$ python3 -q
>>> import numpy as np
>>> np.set_printoptions(precision=2, suppress=True, linewidth=100, floatmode="fixed")
>>> K = np.load("w.npy")
>>> K
array([[  4.57, -16.97,  -3.14,   1.44,   7.28,   5.22,  -6.37,  -8.33, -12.61,  17.68, -11.56],
       [  7.10,  -5.72,  14.05,  11.52,  12.26,   0.56,   4.83,  13.34,   8.20,  -0.80,   8.00],
       [ -0.67,   1.78, -14.68, -10.17,   0.38,  11.65,   1.39,   4.70,   4.56,  16.90,   9.68],
       [  6.60,  -5.78,  11.78,  13.16,  12.54,   2.68,   3.98,  13.09,   8.76,   1.08,   7.10],
       [ -1.27,   2.93, -15.17, -10.60,  -1.02,  13.53,  -2.62,   7.02,   3.68,  13.91,  11.66],
       [ -0.79,   3.15, -15.18,  -9.39,  -0.64,  11.72,   0.17,   6.77,   3.95,  15.13,   9.32],
       [ -0.48,   1.88, -14.09,  -9.91,  -1.38,  11.83,  -1.86,   5.02,   3.06,  17.51,  10.71],
       [  2.65, -13.56,  -3.66,   1.80,   7.94,   2.58,  -7.18,  -8.92, -15.07,  19.03, -11.79],
       [ -0.06,   4.34, -15.99, -10.70,  -0.13,  11.25,  -1.42,   3.95,   5.38,  16.29,  11.81],
       [  5.52, -13.05,  -2.34,   1.69,   7.87,   6.38,  -6.49,  -7.39, -13.91,  19.76, -10.76],
       [  4.22, -15.68,  -2.52,   1.69,   7.90,   4.87,  -5.06,  -6.18, -13.75,  19.56,  -8.92],
       [  5.44, -15.08,  -4.25,   1.63,   7.58,   5.79,  -4.58,  -7.85, -14.58,  20.59, -11.66],
       [  3.75, -14.79,  -3.89,   2.25,   9.26,   5.64,  -6.77,  -6.04, -14.38,  19.57, -10.47],
       [  6.56,  -5.16,  13.06,  12.45,  13.20,   1.68,   3.70,  13.29,   7.60,   0.81,   6.49],
       [  6.33,  -5.93,  12.21,  12.48,  13.73,   1.59,   3.79,  12.75,   8.37,  -1.04,   7.35],
       [ -1.50,   4.04, -14.96,  -8.80,   1.58,  11.95,  -1.52,   4.11,   4.33,  16.06,  11.33],
       [  7.60,  -2.96,  12.70,  10.85,  13.40,   2.11,   5.88,  13.18,   8.60,   0.10,   7.03]])
>>> f, g = K[12], K[2]
>>> round(f @ f, 2)
np.float64(1152.26)
>>> round(float(f @ g), 2)
200.62
>>> p = (f @ g) / (f @ f) * f
>>> p
array([ 0.65, -2.58, -0.68,  0.39,  1.61,  0.98, -1.18, -1.05, -2.50,  3.41, -1.82])
>>> left, sig, VT = np.linalg.svd(K)
>>> sig
array([86.38, 71.37, 62.76,  5.20,  5.00,  3.98,  3.53,  3.37,  2.39,  1.61,  1.40])
>>> M2 = left[:, :3] @ np.diag(sig[:3]) @ VT[:3]
>>> round(float(np.linalg.norm(K - M2, 2)), 2), np.round(sig[3], 2)
(5.2, np.float64(5.2))
>>> round(float(np.abs(K - M2).max()), 2)
2.47
>>> W2 = np.sign(np.array([[2, -2, 0, 0], [1, 2, -1, 0], [2, -2, 0, -2], [2, 2, -1, 2]]))
>>> M2 = (np.tril(W2, -1) + np.eye(4)) @ (np.triu(W2, 1) + np.eye(4))
>>> w = np.array([-3, 1, 3, -2])
>>> m1 = np.rint(M2 * w @ np.linalg.inv(M2)) + 0
>>> m1
array([[ 17.00,  -8.00,  -8.00,  -4.00],
       [ 24.00,  -9.00, -12.00,  -6.00],
       [ -6.00,  -4.00,   4.00,   3.00],
       [ 44.00, -12.00, -22.00, -13.00]])
>>> rng = np.random.default_rng(66916)
>>> z = rng.permutation(4)
>>> M2 = m1[:, z] * rng.choice([-1, 1], 4)
>>> print(M2)
[[  4.00   8.00 -17.00   8.00]
 [  6.00  12.00 -24.00   9.00]
 [ -3.00  -4.00   6.00   4.00]
 [ 13.00  22.00 -44.00  12.00]]
>>> left, _, VT = np.linalg.svd(m1.T @ M2)
>>> np.round(left @ VT, 2) + 0
array([[ 0.00,  0.00, -1.00,  0.00],
       [ 0.00,  0.00,  0.00, -1.00],
       [ 0.00, -1.00,  0.00,  0.00],
       [-1.00,  0.00,  0.00,  0.00]])
>>> np.round(np.linalg.lstsq(m1, M2)[0], 2) + 0
array([[ 0.00,  0.00, -1.00,  0.00],
       [ 0.00,  0.00,  0.00, -1.00],
       [ 0.00, -1.00,  0.00,  0.00],
       [-1.00,  0.00,  0.00,  0.00]])
